% ipython --no-banner

In [1]: import numpy as np

In [2]: np.set_printoptions(precision=2, suppress=True, linewidth=100, legacy="1.25")

In [3]: rng = np.random.default_rng(719)

In [4]: lab = rng.integers(0, 2, 4)

In [5]: arr = (lab[:, None] == lab) * 5 + np.eye(4)

In [6]: arr
Out[6]: 
array([[6., 5., 0., 0.],
       [5., 6., 0., 0.],
       [0., 0., 6., 5.],
       [0., 0., 5., 6.]])

In [7]: vec = np.array([9, 3, -8, -9])

In [8]: rhs = arr @ vec

In [9]: b, lr = np.zeros(4), 1 / np.linalg.norm(arr, 2) ** 2

In [10]: for i in range(40):
    ...:     b -= lr * arr.T @ (arr @ b - rhs)
    ...:     if i % 10 == 0: print(i, round(np.linalg.norm(arr @ b - rhs), 2))
    ...: 
0 4.27
10 3.93
20 3.61
30 3.33

In [11]: round(float(np.linalg.cond(arr)), 2)
Out[11]: 11.0

In [12]: M = np.loadtxt("run18.csv", delimiter=",")

In [13]: M
Out[13]: 
array([[-1., -2.,  0.],
       [-2.,  2.,  0.],
       [ 0.,  0., -2.]])

In [14]: # 2 groups of indices that never mix

In [15]: np.linalg.cholesky(M)
LinAlgError: Matrix is not positive definite


In [16]: np.round(np.linalg.eigvalsh(M).min(), 2)
Out[16]: -2.0

In [17]: np.all(np.linalg.eigvalsh(M) > 0)
Out[17]: False

In [18]: evals, V = np.linalg.eig(M)

In [19]: evals
Out[19]: array([-2.,  3., -2.])

In [20]: M @ V[:, 0] - evals[0] * V[:, 0]
Out[20]: array([0., 0., 0.])

In [21]: np.sort(np.linalg.eigvals(M.T))
Out[21]: array([-2., -2.,  3.])

In [22]: np.prod(evals)
Out[22]: 12.0
